In [1]: import numpy as np

In [2]: np.set_printoptions(precision=2, suppress=True, linewidth=120)

In [3]: f = np.array([0, 0, -1, -1])

In [4]: K = 4 * np.eye(4) + np.outer(f, f)

In [5]: print(K)
[[4. 0. 0. 0.]
 [0. 4. 0. 0.]
 [0. 0. 5. 1.]
 [0. 0. 1. 5.]]

In [6]: evals, V = np.linalg.eigh(K)

In [7]: print(np.unique(evals.round(6) + 0, return_counts=True)[1])
[3 1]

In [8]: print(np.abs(V[:, -1]).round(6).argmax())
2

In [9]: print(np.round(V.T @ K @ V, 2) + 0)
[[4. 0. 0. 0.]
 [0. 4. 0. 0.]
 [0. 0. 4. 0.]
 [0. 0. 0. 6.]]

In [10]: print(evals)
[4. 4. 4. 6.]

In [11]: print(np.linalg.svd(K, compute_uv=False))
[6. 4. 4. 4.]

In [12]: print((evals > 1e-8).sum(), (evals < -1e-8).sum())
4 0

In [13]: print(V @ np.diag(evals) @ V.T)
[[4. 0. 0. 0.]
 [0. 4. 0. 0.]
 [0. 0. 5. 1.]
 [0. 0. 1. 5.]]

In [14]: f, g = K[2], K[0]

In [15]: print(f @ g)
0.0

In [16]: pr = (f @ g) / (f @ f) * f

In [17]: print(pr)
[0. 0. 0. 0.]

In [18]: print((g - pr) @ f)
0.0

In [19]: print(round(float(np.linalg.norm(f + g) ** 2 + np.linalg.norm(f - g) ** 2), 2))
84.0

In [20]: print(g - pr)
[4. 0. 0. 0.]

In [21]: print((K != 0).astype(int))
[[1 0 0 0]
 [0 1 0 0]
 [0 0 1 1]
 [0 0 1 1]]

In [22]: print(K @ K)
[[16.  0.  0.  0.]
 [ 0. 16.  0.  0.]
 [ 0.  0. 26. 10.]
 [ 0.  0. 10. 26.]]

In [23]: print(np.flatnonzero(np.linalg.matrix_power((K != 0) + (K.T != 0) + np.eye(4), 4)[0]))
[0]

In [24]: print((np.linalg.matrix_power((K != 0) + (K.T != 0) + np.eye(4), 4) > 0).astype(int))
[[1 0 0 0]
 [0 1 0 0]
 [0 0 1 1]
 [0 0 1 1]]

In [25]: print(np.round(np.linalg.norm(K, 2), 2))
6.0

In [26]: print(np.linalg.norm(K, axis=1).argmax())
2

In [27]: blk = np.stack([K, 5 * K, K[::-1]])

In [28]: print(blk.shape)
(3, 4, 4)

In [29]: A = np.array([[-2.65, 1.78, -1.63],
    ...:     [-0.76, 6.1, -1.85],
    ...:     [-1.28, 5.32, -1.95],
    ...:     [5.36, 4.67, 3.62],
    ...:     [4.68, 3.79, 3.43],
    ...:     [-4.19, 1.34, -2.69],
    ...:     [10.56, 1.38, 9.1],
    ...:     [1.94, 1.95, 1.97],
    ...:     [-0.49, -0.58, 1.04],
    ...:     [-0.98, 1.14, -0.04],
    ...:     [3.12, 3.99, 2.1]])

In [30]: idx = A[:, 1] > np.median(A[:, 1])

In [31]: f = A[idx].mean(axis=0) - A[~idx].mean(axis=0)

In [32]: print(round(float((((A - A.mean(axis=0)) @ f > 0) == idx).mean()), 2))
0.91

In [33]: print(((A - A.mean(axis=0)) @ f > 0).astype(int))
[0 1 1 1 1 0 1 0 0 0 1]

In [34]: def softmax(z):
    ...:     e = np.exp(z - z.max(axis=-1, keepdims=True))
    ...:     return e / e.sum(axis=-1, keepdims=True)
    ...: 

In [35]: print(softmax(10 * A[7]))
[0.29 0.32 0.39]

In [36]: att = A @ A.T / np.sqrt(3)

In [37]: print(softmax(att)[7] @ A)
[10.56  1.38  9.1 ]

In [38]: print(softmax(att).round(6).argmax(axis=1))
[5 1 1 6 6 5 6 6 6 1 6]

In [39]: x = np.array([0, -1, 2])

In [40]: rhs = A @ x

In [41]: print(np.round(np.linalg.lstsq(A, rhs)[0], 2) + 0)
[ 0. -1.  2.]

In [42]: print(np.round(np.linalg.solve(A.T @ A, A.T @ rhs), 2) + 0)
[ 0. -1.  2.]

In [43]: np.linalg.solve(A, rhs)
LinAlgError: Last 2 dimensions of the array must be square


In [44]: rng = np.random.default_rng(36733)

In [45]: rhs = rhs + 0.3 * rng.normal(size=11)

In [46]: print(rhs)
[ -4.89 -10.08  -8.86   2.41   2.91  -6.67  16.78   1.92   2.71  -1.1   -0.32]

In [47]: beta, *_ = np.linalg.lstsq(A, rhs)

In [48]: print(beta)
[-0.07 -1.01  2.06]

In [49]: print(np.round(A.T @ (rhs - A @ beta), 2) + 0)
[0. 0. 0.]

In [50]: print(beta.round())
[-0. -1.  2.]

In [51]: Ac = A - A.mean(axis=0)

In [52]: V = np.linalg.svd(Ac)[2][:2]

In [53]: out = Ac - Ac @ V.T @ V

In [54]: print((Ac @ V.T).std(axis=0))
[5.19 2.08]

In [55]: Ac = A - A.mean(axis=0)

In [56]: Uu, s, vt = np.linalg.svd(Ac, full_matrices=False)

In [57]: print(np.round(s ** 2 / (s ** 2).sum(), 2) + 0)
[0.86 0.14 0.  ]

In [58]: print((np.sign(Uu[:, 0]) == np.sign(Uu[0, 0])).astype(int))
[1 1 1 0 0 1 0 0 1 1 0]

In [59]: print(np.linalg.matrix_rank(Ac))
3

In [60]: mat = np.load("block10.npy")

In [61]: print(mat)
[[1 0 0 0]
 [0 0 1 0]
 [0 0 0 1]
 [0 1 0 0]]

In [62]: out = np.array([[2, 0, 1], [0, 0, -2]])

In [63]: C = np.kron(out, mat)

In [64]: print(C)
[[ 2  0  0  0  0  0  0  0  1  0  0  0]
 [ 0  0  2  0  0  0  0  0  0  0  1  0]
 [ 0  0  0  2  0  0  0  0  0  0  0  1]
 [ 0  2  0  0  0  0  0  0  0  1  0  0]
 [ 0  0  0  0  0  0  0  0 -2  0  0  0]
 [ 0  0  0  0  0  0  0  0  0  0 -2  0]
 [ 0  0  0  0  0  0  0  0  0  0  0 -2]
 [ 0  0  0  0  0  0  0  0  0 -2  0  0]]

In [65]: data = np.array([[8.0, -2.0, -1.0], [0.0, 2.0, 2.0], [0.0, 2.0, 3.0]])

In [66]: Uu, s, vt = np.linalg.svd(data)

In [67]: print(np.argmax(s[:-1] / (s[1:] + 1e-6)) + 1)
2

In [68]: out = Uu[:, :2] @ np.diag(s[:2]) @ vt[:2]

In [69]: print(round(np.linalg.norm(data - out, 2), 2), round(s[2], 2))
0.44 0.44

In [70]: print(round(np.linalg.norm(data - out) / np.linalg.norm(data), 2))
0.05

In [71]: W0 = np.array([[0, 1, 0], [0, 0, 1], [1, 0, 0]])

In [72]: print(W0)
[[0 1 0]
 [0 0 1]
 [1 0 0]]

In [73]: # keeps lengths

In [74]: idx = rng.permutation(3)

In [75]: print(idx)
[0 2 1]

In [76]: out = W0[idx][:, idx]

In [77]: print(out)
[[0 0 1]
 [1 0 0]
 [0 1 0]]

In [78]: arr = np.load("mat.npy")

In [79]: print(arr)
[[  9.91  -0.17  -8.89]
 [  8.69   1.16  -8.16]
 [  8.64  -1.89  -9.23]
 [  9.09   0.62  -8.67]
 [  8.24  -0.37  -7.81]
 [  9.05  -0.22 -10.1 ]
 [  8.17  -2.43  -8.23]
 [  9.57  -0.67  -7.92]
 [  8.11   0.24  -8.88]
 [  8.02  -0.26  -8.94]
 [  8.66   0.07  -9.93]
 [  8.86   0.    -8.9 ]
 [  8.94   0.21  -8.57]
 [  8.15   1.18 -10.52]
 [  8.15   1.31  -9.26]
 [  9.2    0.08  -7.08]]

In [80]: gram = np.cov(arr, rowvar=False)

In [81]: print(np.corrcoef(arr.T))
[[ 1.   -0.03  0.24]
 [-0.03  1.   -0.22]
 [ 0.24 -0.22  1.  ]]

In [82]: print(arr.std(axis=0))
[0.54 0.97 0.86]

In [83]: print(np.median(arr, axis=0))
[ 8.68  0.04 -8.89]

In [84]: print(np.linalg.eigvalsh(gram)[::-1])
[1.13 0.7  0.29]

In [85]: print(np.argwhere(np.triu(np.abs(np.corrcoef(arr.T)) > 0.8, 1)))
[]

In [86]: print(np.polyfit(arr[:, 1], arr[:, 2], 1))
[-0.19 -8.83]

In [87]: print(gram)
[[ 0.32 -0.02  0.12]
 [-0.02  1.01 -0.2 ]
 [ 0.12 -0.2   0.79]]
